$ ipython --no-banner

In [1]: import numpy as np

In [2]: np.set_printoptions(precision=2, suppress=True, linewidth=120, legacy="1.25")

In [3]: tidy = lambda a: np.round(a, 2) + 0

In [4]: arr = np.loadtxt("a.csv", delimiter=",")

In [5]: arr
Out[5]: 
array([[ 0.8,  0.3],
       [-0.6,  0.5],
       [ 0.9,  1.2]])

In [6]: Y = np.c_[arr[:, :1] @ np.array([[3]]), np.array([8, 4, 9])]

In [7]: tidy(Y)
Out[7]: 
array([[ 2.4,  8. ],
       [-1.8,  4. ],
       [ 2.7,  9. ]])

In [8]: np.linalg.matrix_rank(np.c_[arr, Y])
Out[8]: 3

In [9]: np.linalg.matrix_rank(Y)
Out[9]: 2

In [10]: tidy(np.linalg.norm(np.linalg.qr(arr)[0].T @ Y, axis=0) ** 2 / ((Y ** 2).sum(axis=0) + 1e-12))
Out[10]: array([1.  , 0.86])

In [11]: x = np.array([-2, 2])

In [12]: target = arr @ x

In [13]: tidy(np.linalg.solve(arr.T @ arr, arr.T @ target))
Out[13]: array([-2.,  2.])

In [14]: tidy(np.linalg.pinv(arr) @ arr)
Out[14]: 
array([[1., 0.],
       [0., 1.]])

In [15]: tidy(target)
Out[15]: array([-1. ,  2.2,  0.6])

In [16]: tidy(np.linalg.lstsq(arr, target)[0])
Out[16]: array([-2.,  2.])

In [17]: rng = np.random.default_rng(58)

In [18]: target = target + 0.1 * rng.normal(size=3)

In [19]: tidy(target)
Out[19]: array([-1.06,  2.21,  0.39])

In [20]: beta, *_ = np.linalg.lstsq(arr, target)

In [21]: tidy(np.linalg.norm(target - arr @ beta))
Out[21]: 0.04

In [22]: beta.round()
Out[22]: array([-2.,  2.])

In [23]: W2 = np.array([[-3, -1, -3], [5, 1, 0]])

In [24]: J = np.repeat(W2, 11 // 2, axis=0)

In [25]: J = J + 0.05 * rng.normal(size=J.shape)

In [26]: tidy(J)
Out[26]: 
array([[-3.07, -1.04, -3.01],
       [-2.96, -0.99, -3.02],
       [-3.02, -1.01, -3.02],
       [-3.04, -1.04, -3.  ],
       [-3.01, -1.05, -2.99],
       [ 5.01,  0.97, -0.02],
       [ 5.  ,  1.06, -0.07],
       [ 4.98,  1.11, -0.03],
       [ 4.93,  1.02,  0.  ],
       [ 5.04,  1.01, -0.01]])

In [27]: Y = np.c_[J[:, :2] @ np.array([[1, -2], [3, 1]]), np.array([2, 0, 0, 2, 1, 1, 0, 2, 2, 1])]

In [28]: tidy(Y)
Out[28]: 
array([[-6.18,  5.1 ,  2.  ],
       [-5.95,  4.93,  0.  ],
       [-6.05,  5.02,  0.  ],
       [-6.15,  5.04,  2.  ],
       [-6.16,  4.98,  1.  ],
       [ 7.92, -9.06,  1.  ],
       [ 8.18, -8.95,  0.  ],
       [ 8.31, -8.86,  2.  ],
       [ 7.99, -8.84,  2.  ],
       [ 8.06, -9.07,  1.  ]])

In [29]: tidy(np.linalg.norm(Y - J @ np.linalg.lstsq(J, Y)[0], axis=0))
Out[29]: array([0.  , 0.  , 2.65])

In [30]: tidy(np.linalg.lstsq(J, Y[:, 0])[0])
Out[30]: array([1., 3., 0.])
